% python3 -q
>>> import numpy as np
>>> import numpy.linalg as la
>>> np.set_printoptions(suppress=True, linewidth=200)
>>> tidy = lambda a: np.round(a, 2) + 0
>>> K = np.load("layer11.npy")
>>> print(K)
[[-1.53 -2.27 -0.71 -0.4  -1.92]
 [-2.27 -3.49  0.1   0.47  1.42]
 [-0.71  0.1   0.28 -2.85 -1.81]
 [-0.4   0.47 -2.85 -3.28  1.48]
 [-1.92  1.42 -1.81  1.48 -2.99]]
>>> q, R = la.qr(K)
>>> print(np.allclose(R.T @ R, K.T @ K))
True
>>> print(tidy(R))
[[ 3.44  2.44  1.53  0.01  1.79]
 [ 0.    3.69 -1.73 -0.13 -2.36]
 [ 0.    0.   -2.58 -2.31  1.79]
 [ 0.    0.    0.    4.01  0.28]
 [ 0.    0.    0.    0.    2.85]]
>>> print(q.shape, R.shape)
(5, 5) (5, 5)
>>> print(tidy(np.abs(np.diag(R))))
[3.44 3.69 2.58 4.01 2.85]
>>> print(tidy(abs(R[0, 0])), tidy(la.norm(K[:, 0])))
3.44 3.44
>>> w, evecs = la.eig(K)
>>> print(tidy(w))
[ 2.99  1.   -5.   -5.01 -5.  ]
>>> print(tidy(np.sort(la.eigvals(K.T))))
[-5.01 -5.   -5.    1.    2.99]
>>> print(tidy(np.prod(w)))
-374.26
>>> print(tidy(np.sort(la.eigvals(K @ K))))
[ 1.    8.95 24.96 25.   25.07]
>>> print(tidy(la.eigvalsh(K).min()))
-5.01
>>> print([round(float(la.det(K[:i, :i])), 2) + 0 for i in range(1, 6)])
[-1.53, 0.19, 2.15, 2.9, -374.26]
>>> w, evecs = la.eigh(K)
>>> print((w > 1e-8).sum(), (w < -1e-8).sum())
2 3
>>> print(tidy(w))
[-5.01 -5.   -5.    1.    2.99]
>>> print(tidy(la.eigvalsh(K @ K)))
[ 1.    8.95 24.96 25.   25.07]
>>> print(tidy(la.eigvalsh(K + 4 * np.eye(5))))
[-1.01 -1.   -1.    5.    6.99]
>>> print(np.unique(w.round(6) + 0, return_counts=True)[1])
[1 1 1 1 1]
>>> print(np.abs(evecs[:, -1]).round(6).argmax())
2
>>> print(tidy(evecs @ np.diag(w) @ evecs.T))
[[-1.53 -2.27 -0.71 -0.4  -1.92]
 [-2.27 -3.49  0.1   0.47  1.42]
 [-0.71  0.1   0.28 -2.85 -1.81]
 [-0.4   0.47 -2.85 -3.28  1.48]
 [-1.92  1.42 -1.81  1.48 -2.99]]
>>> rng = np.random.default_rng(1)
>>> labels = rng.permutation(5)
>>> print(labels)
[4 0 1 2 3]
>>> other = K[labels][:, labels]
>>> print(other)
[[-2.99 -1.92  1.42 -1.81  1.48]
 [-1.92 -1.53 -2.27 -0.71 -0.4 ]
 [ 1.42 -2.27 -3.49  0.1   0.47]
 [-1.81 -0.71  0.1   0.28 -2.85]
 [ 1.48 -0.4   0.47 -2.85 -3.28]]
>>> print(tidy(np.sort(np.abs(la.eigvals(other)))))
[1.   2.99 5.   5.   5.01]
>>> print(tidy(np.trace(other)))
-11.01
>>> print(np.allclose(other, K))
False
>>> M = np.load("mat.npy")
>>> print(M)
[[-1.1  0.5  0.5  0.3  2.7]
 [ 1.6  2.3 -0.7  0.1 -1.6]
 [ 0.   0.2 -0.3 -0.3 -0.6]]
>>> other = M / la.norm(M, axis=1)
Traceback (most recent call last):
  File "<python-input-37>", line 1, in <module>
    other = M / la.norm(M, axis=1)
            ~~^~~~~~~~~~~~~~~~~~~~
ValueError: operands could not be broadcast together with shapes (3,5) (3,) 
>>> other = M / la.norm(M, axis=1, keepdims=True)
>>> cov = other @ other.T
>>> print((np.abs(cov) > 0.9).astype(int))
[[1 0 0]
 [0 1 0]
 [0 0 1]]
>>> print(np.argwhere(np.triu(np.abs(cov) > 0.95, 1)))
[]
>>> print((cov - 2 * np.eye(3)).round(6).argmax(axis=1))
[1 2 1]
>>> X = np.load("run17.npy")
>>> print(X)
[[ -2  -5  -5]
 [  3  -1   1]
 [  4   6  -6]
 [ 10  -3   2]
 [  8 -11   5]
 [  0 -15  -4]
 [ -6 -23   3]
 [ -8 -22  -6]
 [ -2 -23   3]
 [ -1 -14  12]
 [ -7 -10  20]
 [-16  -6  15]
 [ -7 -15  15]
 [-14  -7  13]
 [-14 -11  19]
 [-14  -6  28]
 [-20  -9  32]]
>>> x = np.array([-3, -2, -2])
>>> target = X @ x
>>> print(target)
[ 26  -9 -12 -28 -12  38  58  80  46   7   1  30  21  30  26  -2  14]
>>> try:
...     la.solve(X, target)
... except la.LinAlgError as e:
...     print("failed:", e)
... 
failed: Last 2 dimensions of the array must be square
>>> print(tidy(la.pinv(X) @ X))
[[1. 0. 0.]
 [0. 1. 0.]
 [0. 0. 1.]]
>>> target = target + 0.3 * rng.normal(size=17)
>>> print(tidy(target))
[ 25.61  -8.73 -11.87 -28.16 -11.83  38.11  58.09  80.01  46.16   6.78   0.95  29.86  21.18  30.01  25.91  -2.23  13.92]
>>> b, *_ = la.lstsq(X, target)
>>> print(b.round())
[-3. -2. -2.]
>>> print([round(float(la.norm(la.solve(X.T @ X + lam * np.eye(3), X.T @ target))), 2) for lam in (0, 1, 10, 100)])
[4.12, 4.11, 4.05, 3.54]
>>> print(tidy(la.norm(target - X @ b)))
0.67
